$ ipython --no-banner

In [1]: import numpy as np

In [2]: np.set_printoptions(suppress=True, linewidth=140)

In [3]: def tidy(a):
   ...:     return np.round(a, 1) + 0
   ...: 

In [4]: M = np.array([[2.4, 0.4, -5.4],
   ...:     [6.5, 1.4, -2.3],
   ...:     [-4.5, -1.7, -1.1],
   ...:     [-2.2, -6.2, -0.4],
   ...:     [-1.8, -0.1, -2.5],
   ...:     [-0.8, 0.6, -3.0]])

In [5]: t = np.radians(92)

In [6]: Rm = np.eye(3)

In [7]: Rm[0, 0] = Rm[2, 2] = np.cos(t)

In [8]: Rm[0, 2], Rm[2, 0] = -np.sin(t), np.sin(t)

In [9]: print(tidy(Rm))
[[ 0.  0. -1.]
 [ 0.  1.  0.]
 [ 1.  0.  0.]]

In [10]: B = M @ Rm.T

In [11]: print(tidy(np.linalg.det(Rm)), tidy(np.trace(Rm)))
1.0 0.9

In [12]: print(tidy(np.abs(B - M).max(axis=0)))
[5.8 0.  8.9]

In [13]: print(np.allclose(np.linalg.norm(M, axis=1), np.linalg.norm(B, axis=1)))
True

In [14]: print(tidy(B))
[[ 5.3  0.4  2.6]
 [ 2.1  1.4  6.6]
 [ 1.3 -1.7 -4.5]
 [ 0.5 -6.2 -2.2]
 [ 2.6 -0.1 -1.7]
 [ 3.   0.6 -0.7]]

In [15]: mat = np.array([[3, 4, 0, 0], [-2, -5, 0, 0], [0, 0, 3, 4], [0, 0, -2, -5]])

In [16]: B = np.linalg.inv(mat)

In [17]: print(tidy(mat @ B))
[[1. 0. 0. 0.]
 [0. 1. 0. 0.]
 [0. 0. 1. 0.]
 [0. 0. 0. 1.]]

In [18]: print((np.abs(B) > 1e-9).astype(int))
[[1 1 0 0]
 [1 1 0 0]
 [0 0 1 1]
 [0 0 1 1]]

In [19]: J = np.array([[5, -8, -9],
    ...:     [9, -3, 8],
    ...:     [7, 5, 2],
    ...:     [-9, 9, 5],
    ...:     [-2, -5, 9],
    ...:     [-3, -3, 8],
    ...:     [41, -20, 23]])

In [20]: B = np.c_[J[:, :2] @ np.array([[-3, 5], [-2, 2]]), np.array([-2, -2, 5, -2, 2, -3, 4])]

In [21]: print(B)
[[  1   9  -2]
 [-21  39  -2]
 [-31  45   5]
 [  9 -27  -2]
 [ 16 -20   2]
 [ 15 -21  -3]
 [-83 165   4]]

In [22]: print(tidy(np.linalg.norm(np.linalg.qr(J)[0].T @ B, axis=0) ** 2 / ((B ** 2).sum(axis=0) + 1e-12)))
[1.  1.  0.4]

In [23]: print(tidy(np.linalg.norm(B - J @ np.linalg.lstsq(J, B)[0], axis=0)))
[0.  0.  6.1]

In [24]: print(np.linalg.matrix_rank(np.c_[J, B]))
4

In [25]: B = np.array([[5, 3, 4], [2, 1, 2], [1, 0, 0]])

In [26]: print(np.linalg.matrix_rank(np.vstack([J, B.T])))
3

In [27]: print(np.einsum("ij,ij->i", J, J))
[ 170  154   78  187  110   82 2610]

In [28]: hat = J @ np.linalg.solve(J.T @ J, J.T)

In [29]: print(np.linalg.matrix_rank(np.eye(7) - hat))
4

In [30]: print(np.trace(hat))
3.0

In [31]: print(tidy(hat))
[[ 0.5 -0.1 -0.2 -0.4 -0.1 -0.1  0. ]
 [-0.1  0.1  0.1  0.1  0.   0.   0.2]
 [-0.2  0.1  0.4  0.2 -0.3 -0.2  0.1]
 [-0.4  0.1  0.2  0.4  0.1  0.1 -0.1]
 [-0.1  0.  -0.3  0.1  0.4  0.4  0.1]
 [-0.1  0.  -0.2  0.1  0.4  0.3  0. ]
 [ 0.   0.2  0.1 -0.1  0.1  0.   0.9]]

In [32]: print(tidy((np.eye(7) - hat) @ J))
[[0. 0. 0.]
 [0. 0. 0.]
 [0. 0. 0.]
 [0. 0. 0.]
 [0. 0. 0.]
 [0. 0. 0.]
 [0. 0. 0.]]

In [33]: print(tidy(np.diag(hat)))
[0.5 0.1 0.4 0.4 0.4 0.3 0.9]
